$ python3 -q
>>> import numpy as np
>>> from numpy import linalg as LA
>>> np.set_printoptions(precision=2, suppress=True, linewidth=200, floatmode="fixed")
>>> rnd = lambda a: np.round(a, 2) + 0
>>> F = np.loadtxt("dump.csv", delimiter=",")
>>> F
array([[0.00, 0.00, 0.00, 0.00, 0.00, 0.00, 0.00, 0.00, 0.00, 5.00],
       [0.00, 0.00, 0.00, 0.00, 0.00, 0.00, 0.00, 0.00, 0.00, 4.00],
       [0.00, 0.00, 0.00, 0.00, 0.00, 0.00, 0.00, 0.00, 0.00, 0.00],
       [0.00, 0.00, 0.00, 0.00, 0.00, 0.00, 0.00, 0.00, 0.00, 1.00],
       [0.00, 0.00, 0.00, 0.00, 0.00, 0.00, 0.00, 0.00, 0.00, 1.00],
       [0.00, 0.00, 0.00, 0.00, 0.00, 0.00, 0.00, 0.00, 0.00, 4.00],
       [0.00, 0.00, 0.00, 0.00, 0.00, 0.00, 0.00, 0.00, 0.00, 1.00],
       [0.00, 0.00, 0.00, 0.00, 0.00, 0.00, 0.00, 0.00, 0.00, 5.00],
       [0.00, 0.00, 0.00, 0.00, 0.00, 0.00, 0.00, 0.00, 0.00, 3.00],
       [5.00, 4.00, 0.00, 1.00, 1.00, 4.00, 1.00, 5.00, 3.00, 0.00]])
>>> x0 = np.array([3, 5, -3, -4, 0, 4, 5, -1, -2, 3])
>>> a = np.maximum(F @ x0, 0)
>>> np.maximum(F @ (3 * x0), 0)
array([ 45.00,  36.00,   0.00,   9.00,   9.00,  36.00,   9.00,  45.00,  27.00, 123.00])
>>> F * (a > 1e-9)[:, None]
array([[0.00, 0.00, 0.00, 0.00, 0.00, 0.00, 0.00, 0.00, 0.00, 5.00],
       [0.00, 0.00, 0.00, 0.00, 0.00, 0.00, 0.00, 0.00, 0.00, 4.00],
       [0.00, 0.00, 0.00, 0.00, 0.00, 0.00, 0.00, 0.00, 0.00, 0.00],
       [0.00, 0.00, 0.00, 0.00, 0.00, 0.00, 0.00, 0.00, 0.00, 1.00],
       [0.00, 0.00, 0.00, 0.00, 0.00, 0.00, 0.00, 0.00, 0.00, 1.00],
       [0.00, 0.00, 0.00, 0.00, 0.00, 0.00, 0.00, 0.00, 0.00, 4.00],
       [0.00, 0.00, 0.00, 0.00, 0.00, 0.00, 0.00, 0.00, 0.00, 1.00],
       [0.00, 0.00, 0.00, 0.00, 0.00, 0.00, 0.00, 0.00, 0.00, 5.00],
       [0.00, 0.00, 0.00, 0.00, 0.00, 0.00, 0.00, 0.00, 0.00, 3.00],
       [5.00, 4.00, 0.00, 1.00, 1.00, 4.00, 1.00, 5.00, 3.00, 0.00]])
>>> rnd(np.tanh(F @ x0))
array([1.00, 1.00, 0.00, 1.00, 1.00, 1.00, 1.00, 1.00, 1.00, 1.00])
>>> np.flatnonzero(a > 1e-9)
array([0, 1, 3, 4, 5, 6, 7, 8, 9])
>>> F.T @ a
array([205.00, 164.00,   0.00,  41.00,  41.00, 164.00,  41.00, 205.00, 123.00, 282.00])
>>> np.maximum(F @ x0, 0) - np.maximum(-F @ x0, 0)
array([15.00, 12.00,  0.00,  3.00,  3.00, 12.00,  3.00, 15.00,  9.00, 41.00])
>>> K = np.load("sample10.npy")
>>> K
array([[2, 0, 0, 2, 0, 1, 0, 1, 0, 0, 1, 0, 0],
       [0, 2, 0, 0, 2, 0, 1, 0, 1, 0, 0, 1, 0],
       [0, 0, 2, 0, 0, 2, 0, 1, 0, 1, 0, 0, 1],
       [2, 0, 0, 2, 0, 0, 2, 0, 1, 0, 1, 0, 0],
       [0, 2, 0, 0, 2, 0, 0, 2, 0, 1, 0, 1, 0],
       [1, 0, 2, 0, 0, 2, 0, 0, 2, 0, 1, 0, 1],
       [0, 1, 0, 2, 0, 0, 2, 0, 0, 2, 0, 1, 0],
       [1, 0, 1, 0, 2, 0, 0, 2, 0, 0, 2, 0, 1],
       [0, 1, 0, 1, 0, 2, 0, 0, 2, 0, 0, 2, 0],
       [0, 0, 1, 0, 1, 0, 2, 0, 0, 2, 0, 0, 2],
       [1, 0, 0, 1, 0, 1, 0, 2, 0, 0, 2, 0, 0],
       [0, 1, 0, 0, 1, 0, 1, 0, 2, 0, 0, 2, 0],
       [0, 0, 1, 0, 0, 1, 0, 1, 0, 2, 0, 0, 2]])
>>> Uu, sig, Vh = LA.svd(K, full_matrices=False)
>>> np.abs(Uu[:, 0]).round(6).argmax()
np.int64(5)
